In [1]: import numpy as np

In [2]: np.set_printoptions(suppress=True, linewidth=140)

In [3]: K = np.loadtxt("case3.csv", delimiter=",")

In [4]: K
Out[4]: 
array([[ 0.5, -1.2, -0.2,  0.5, -0.5,  0.7,  0. ,  0.4,  0. ],
       [-1.2,  0.4, -0.2,  0.4,  0. ,  0.5,  0.2,  0.8, -0.1],
       [-0.2, -0.2,  1.7,  0.5, -0.1, -0.7,  0.3,  0.1,  1. ],
       [ 0.5,  0.4,  0.5,  1.6, -0.2,  0.5,  0.4, -1. , -0.8],
       [-0.5,  0. , -0.1, -0.2,  1.3,  0.2,  0.1, -0.3, -0.3],
       [ 0.7,  0.5, -0.7,  0.5,  0.2,  1.7, -0.2, -0.3, -0.2],
       [ 0. ,  0.2,  0.3,  0.4,  0.1, -0.2,  1.2, -0.1,  0.2],
       [ 0.4,  0.8,  0.1, -1. , -0.3, -0.3, -0.1,  1.5, -1.2],
       [ 0. , -0.1,  1. , -0.8, -0.3, -0.2,  0.2, -1.2,  0. ]])

In [5]: np.allclose(K @ K.T, K.T @ K)
Out[5]: True

In [6]: round(float(np.abs(np.linalg.eigvals(K)).max()), 1)
Out[6]: 3.0

In [7]: np.round(np.sort(np.abs(np.linalg.eigvals(K))), 1)
Out[7]: array([0.9, 1. , 1. , 1.1, 1.9, 2. , 2. , 3. , 3. ])

In [8]: vals, evecs = np.linalg.eigh(K)

In [9]: vec = np.array([-1, 2, 0, 3, 0, 3, -1, -2, -1])

In [10]: round(vec @ K @ vec, 1)
Out[10]: np.float64(66.8)

In [11]: np.round(np.linalg.eigvalsh(K[1:, 1:]), 1)
Out[11]: array([-1.7, -0.1,  0.9,  1. ,  1.4,  2. ,  2.9,  3. ])

In [12]: m1 = np.array([[-4, -4, 0, 8, -4],
    ...:     [5, -5, -2, 10, 5],
    ...:     [5, 3, -5, -6, 5],
    ...:     [-2, 4, 4, -8, 4]])

In [13]: u = np.array([-3, 0, -1])

In [14]: np.polyval(u, m1[1])
Out[14]: array([ -76,  -76,  -13, -301,  -76])

In [15]: u, g = m1[3], m1[0]

In [16]: u @ g
Out[16]: np.int64(-88)

In [17]: u @ u
Out[17]: np.int64(116)

In [18]: pr = (u @ g) / (u @ u) * u

In [19]: np.round((g - pr) @ u, 1)
Out[19]: np.float64(-0.0)

In [20]: np.linalg.matrix_rank(np.outer(u, g))
Out[20]: np.int64(1)

In [21]: np.round(g - pr, 1)
Out[21]: array([-5.5, -1. ,  3. ,  1.9, -1. ])

In [22]: pr.round(1)
Out[22]: array([ 1.5, -3. , -3. ,  6.1, -3. ])

In [23]: np.round(np.linalg.norm(u + g) ** 2 + np.linalg.norm(u - g) ** 2, 1)
Out[23]: np.float64(456.0)
